% python3 -q
>>> import numpy as np
>>> import numpy.linalg as la
>>> np.set_printoptions(suppress=True, linewidth=100)
>>> rd = lambda a: np.round(a, 2) + 0
>>> W2 = np.array([[4, 4, 1, 4, 4, 1],
...     [4, 0, 5, 4, 5, 5],
...     [3, 1, 3, 5, 0, 3],
...     [1, 0, 5, 3, 4, 3]])
>>> rng = np.random.default_rng(5275)
>>> M = rng.normal(size=(16, 4)) @ W2 + np.array([1, -1, 3, -3, 2, -1])
>>> print(rd(M))
[[ -2.86  -4.2    5.28  -5.14   1.56  -0.83]
 [  3.7    4.42  -2.61  -0.86  -1.25  -4.61]
 [ -3.3    3.75  -7.73 -10.41   0.49 -11.61]
 [-10.69 -15.16   5.58 -15.27  -2.52  -0.19]
 [  0.37  -5.37   8.02  -1.97   1.6    3.32]
 [  2.2   -0.12   4.52   0.55   0.25   0.18]
 [  8.95  -3.84  20.57   7.64  15.91  14.03]
 [  0.48  -0.72   0.83  -3.69  -0.59  -2.48]
 [ -6.74 -10.86   4.32 -11.25  -2.17  -0.37]
 [  2.14  -2.2    5.45   1.16  -2.55   1.76]
 [ 20.54   9.22  21.84  20.05  25.2   15.44]
 [  8.35   1.74   4.77   0.52   9.72   3.17]
 [ -1.23  -4.03   3.38  -6.68   3.09  -0.8 ]
 [ -8.98  -0.23 -17.26 -20.88  -7.61 -17.82]
 [  9.63  -1.87  18.51   8.91  13.41  12.55]
 [ -6.01   2.26 -11.4  -12.67  -6.58 -14.23]]
>>> r0, r1 = M[3], M[7]
>>> rd(r0 @ r0)
np.float64(614.93)
>>> pr = (r0 @ r1) / (r0 @ r0) * r0
>>> rd((r1 - pr) @ r0)
np.float64(0.0)
>>> rd(la.norm(r0 + r1) ** 2 + la.norm(r0 - r1) ** 2)
np.float64(1272.93)
>>> la.matrix_rank(np.outer(r0, r1))
np.int64(1)
>>> rd(r1 - pr)
array([ 1.67,  0.98,  0.21, -1.98, -0.31, -2.45])
>>> left, sig, vt = la.svd(M)
>>> print(np.argmax(sig[:-1] / (sig[1:] + 1e-6)) + 1)
5
>>> rd(sig)
array([77.85, 35.  , 21.06,  7.33,  4.61,  0.  ])
>>> other = left[:, :5] @ np.diag(sig[:5]) @ vt[:5]
>>> rd(np.abs(M - other).max())
np.float64(0.0)
>>> rd(la.norm(M - other) / la.norm(M))
np.float64(0.0)
>>> rd(other)
array([[ -2.86,  -4.2 ,   5.28,  -5.14,   1.56,  -0.83],
       [  3.7 ,   4.42,  -2.61,  -0.86,  -1.25,  -4.61],
       [ -3.3 ,   3.75,  -7.73, -10.41,   0.49, -11.61],
       [-10.69, -15.16,   5.58, -15.27,  -2.52,  -0.19],
       [  0.37,  -5.37,   8.02,  -1.97,   1.6 ,   3.32],
       [  2.2 ,  -0.12,   4.52,   0.55,   0.25,   0.18],
       [  8.95,  -3.84,  20.57,   7.64,  15.91,  14.03],
       [  0.48,  -0.72,   0.83,  -3.69,  -0.59,  -2.48],
       [ -6.74, -10.86,   4.32, -11.25,  -2.17,  -0.37],
       [  2.14,  -2.2 ,   5.45,   1.16,  -2.55,   1.76],
       [ 20.54,   9.22,  21.84,  20.05,  25.2 ,  15.44],
       [  8.35,   1.74,   4.77,   0.52,   9.72,   3.17],
       [ -1.23,  -4.03,   3.38,  -6.68,   3.09,  -0.8 ],
       [ -8.98,  -0.23, -17.26, -20.88,  -7.61, -17.82],
       [  9.63,  -1.87,  18.51,   8.91,  13.41,  12.55],
       [ -6.01,   2.26, -11.4 , -12.67,  -6.58, -14.23]])
